% python3 -q
>>> import numpy as np
>>> np.set_printoptions(suppress=True, linewidth=120)
>>> arr = np.load("layer8.npy")
>>> arr
array([[2., 3., 0., 0., 0., 0., 0.],
       [3., 0., 3., 0., 0., 0., 0.],
       [0., 3., 3., 3., 0., 0., 0.],
       [0., 0., 3., 0., 3., 0., 0.],
       [0., 0., 0., 3., 0., 3., 0.],
       [0., 0., 0., 0., 3., 2., 3.],
       [0., 0., 0., 0., 0., 3., 3.]])
>>> # symmetric
>>> np.round(np.sort(np.abs(np.linalg.eigvals(arr))), 3)
array([0.785, 1.948, 3.087, 3.65 , 4.707, 6.086, 6.895])
>>> np.allclose(arr @ arr.T, arr.T @ arr)
True
>>> w, V = np.linalg.eigh(arr)
>>> np.round(np.abs(V[:, -1]), 3)
array([0.204, 0.332, 0.56 , 0.395, 0.347, 0.403, 0.31 ])
>>> np.abs(V[:, -1]).round(6).argmax()
np.int64(2)
>>> w.round(3)
array([-4.707, -3.087, -0.785,  1.948,  3.65 ,  6.086,  6.895])
>>> print(np.round(np.linalg.svd(arr, compute_uv=False), 3))
[6.895 6.086 4.707 3.65  3.087 1.948 0.785]
>>> print(np.round(V.T @ V, 3) + 0)
[[1. 0. 0. 0. 0. 0. 0.]
 [0. 1. 0. 0. 0. 0. 0.]
 [0. 0. 1. 0. 0. 0. 0.]
 [0. 0. 0. 1. 0. 0. 0.]
 [0. 0. 0. 0. 1. 0. 0.]
 [0. 0. 0. 0. 0. 1. 0.]
 [0. 0. 0. 0. 0. 0. 1.]]
>>> w, V = np.linalg.eigh(arr)
>>> x0 = np.array([3, 5, 5, 4, 6, 5, 8])
>>> x0 @ arr @ x0
np.float64(1259.0)
>>> (np.sign(V[:, -1].round(6)) == np.sign(V[0, -1].round(6))).astype(int)
array([1, 1, 1, 1, 1, 1, 1])
>>> M2 = arr[0, 0] * arr[1:] - np.outer(arr[1:, 0], arr[0])
>>> M2
array([[ 0., -9.,  6.,  0.,  0.,  0.,  0.],
       [ 0.,  6.,  6.,  6.,  0.,  0.,  0.],
       [ 0.,  0.,  6.,  0.,  6.,  0.,  0.],
       [ 0.,  0.,  0.,  6.,  0.,  6.,  0.],
       [ 0.,  0.,  0.,  0.,  6.,  4.,  6.],
       [ 0.,  0.,  0.,  0.,  0.,  6.,  6.]])
>>> np.linalg.matrix_rank(M2), np.linalg.matrix_rank(arr)
(np.int64(6), np.int64(7))
>>> print(arr[:, 0] / arr[0, 0])
[1.  1.5 0.  0.  0.  0.  0. ]
>>> u = np.array([2, 2, 1, 1, 0, 2, 2, 0])
>>> v = np.array([1, 8])
>>> E = u[:, None] + v[None, :]
>>> E
array([[ 3, 10],
       [ 3, 10],
       [ 2,  9],
       [ 2,  9],
       [ 1,  8],
       [ 3, 10],
       [ 3, 10],
       [ 1,  8]])
>>> np.all(np.linalg.eigvalsh(arr) > 0)
np.False_
>>> [round(float(np.linalg.det(arr[:i, :i])), 2) + 0 for i in range(1, 8)]
[2.0, -9.0, -45.0, 81.0, 405.0, 81.0, -3402.0]
